>>> import numpy as np
>>> import numpy.linalg as la
>>> np.set_printoptions(precision=2, suppress=True, linewidth=100)
>>> A = np.load("out12.npy")
>>> A
array([[ 2, -2,  0],
       [ 0,  2, -2],
       [-2,  0,  2]])
>>> np.argsort(-la.norm(A, axis=0).round(6), kind="stable")[:3]
array([0, 1, 2])
>>> la.cond(A) > 100
np.True_
>>> [round(float(x), 2) for x in la.svd(A, compute_uv=False)[:3]]
[3.46, 3.46, 0.0]
>>> np.round(A @ la.pinv(A) @ A, 2) + 0
array([[ 2., -2.,  0.],
       [ 0.,  2., -2.],
       [-2.,  0.,  2.]])
>>> np.abs(np.diag(la.qr(A)[1])) > 1e-9
array([ True,  True, False])
>>> (A @ A)[0]
array([ 4, -8,  4])
>>> np.fft.fft(A[0])
array([0.+0.j  , 3.+1.73j, 3.-1.73j])
>>> np.sort(np.abs(np.fft.fft(A[0]))), np.round(np.sort(la.svd(A, compute_uv=False)), 2) + 0
(array([0.  , 3.46, 3.46]), array([0.  , 3.46, 3.46]))
>>> A @ (-1.0) ** np.arange(3)
array([ 4., -4.,  0.])
>>> Uu, sig, VT = la.svd(A)
>>> sig.round(2) + 0
array([3.46, 3.46, 0.  ])
>>> Y = Uu[:, :2] @ np.diag(sig[:2]) @ VT[:2]
>>> round(la.norm(A - Y) / la.norm(A), 2)
np.float64(0.0)
>>> la.matrix_rank(A, rtol=0.05)
np.int64(2)
>>> sig = 5 * 0.5 ** np.arange(5)
>>> q, _ = la.qr(np.array([[-1.1, 0.1, -0.8, -0.8, 0.9],
...     [-0.6, 1.5, -0.8, -0.7, -0.6],
...     [1.8, -1.1, -0.6, 2.4, 0.5],
...     [0.3, 0.0, -0.3, 1.3, 0.4],
...     [-1.8, -0.6, 0.4, 0.1, 0.1]]))
>>> rng = np.random.default_rng(27555)
>>> mat = rng.normal(size=(24, 5)) * sig @ q
>>> mat
array([[-0.42,  1.52,  0.03,  1.44, -1.12],
       [ 2.67,  0.56,  2.41, -2.14,  0.42],
       [ 1.69, -1.94,  4.67, -2.66,  2.11],
       [ 2.47,  0.43,  3.22, -2.98,  1.45],
       [ 1.97, -2.18,  3.37, -3.16,  2.98],
       [-0.63,  1.92,  0.24,  1.49, -1.4 ],
       [ 2.18, -2.39,  0.22, -2.46,  3.21],
       [ 0.95,  0.26,  5.15, -2.23, -0.78],
       [-1.95,  1.59, -2.6 ,  3.11, -3.31],
       [-2.44,  0.98, -5.26,  3.66, -2.12],
       [ 0.76,  0.53,  1.29, -0.29,  0.39],
       [ 2.91, -1.41,  3.92, -4.52,  3.11],
       [-1.48, -2.44, -2.5 , -0.45,  0.44],
       [ 1.57, -2.72,  3.03, -4.35,  2.6 ],
       [-3.64, -0.53, -5.72,  2.75, -1.87],
       [-1.99, -3.07,  0.34, -1.79,  0.02],
       [-1.08, -2.27, -2.35, -0.06,  0.29],
       [-0.7 , -1.08, -2.55,  1.18, -0.47],
       [-2.72, -4.37, -3.16,  0.12,  1.98],
       [ 0.14, -0.53,  1.71, -1.71,  2.06],
       [ 0.96, -0.39, -0.95, -1.9 ,  0.26],
       [ 0.22, -1.07,  0.54, -0.65,  1.62],
       [-0.88,  2.78, -3.6 ,  3.06, -2.41],
       [ 2.62, -1.  ,  3.04, -3.57,  4.35]])
>>> vec = np.array([2, 0, 0, 2, 2])
>>> np.sign((mat @ vec).round(6))
array([-1.,  1.,  1.,  1.,  1., -1.,  1., -1., -1., -1.,  1.,  1., -1., -1., -1., -1., -1.,  1.,
       -1.,  1., -1.,  1., -1.,  1.])
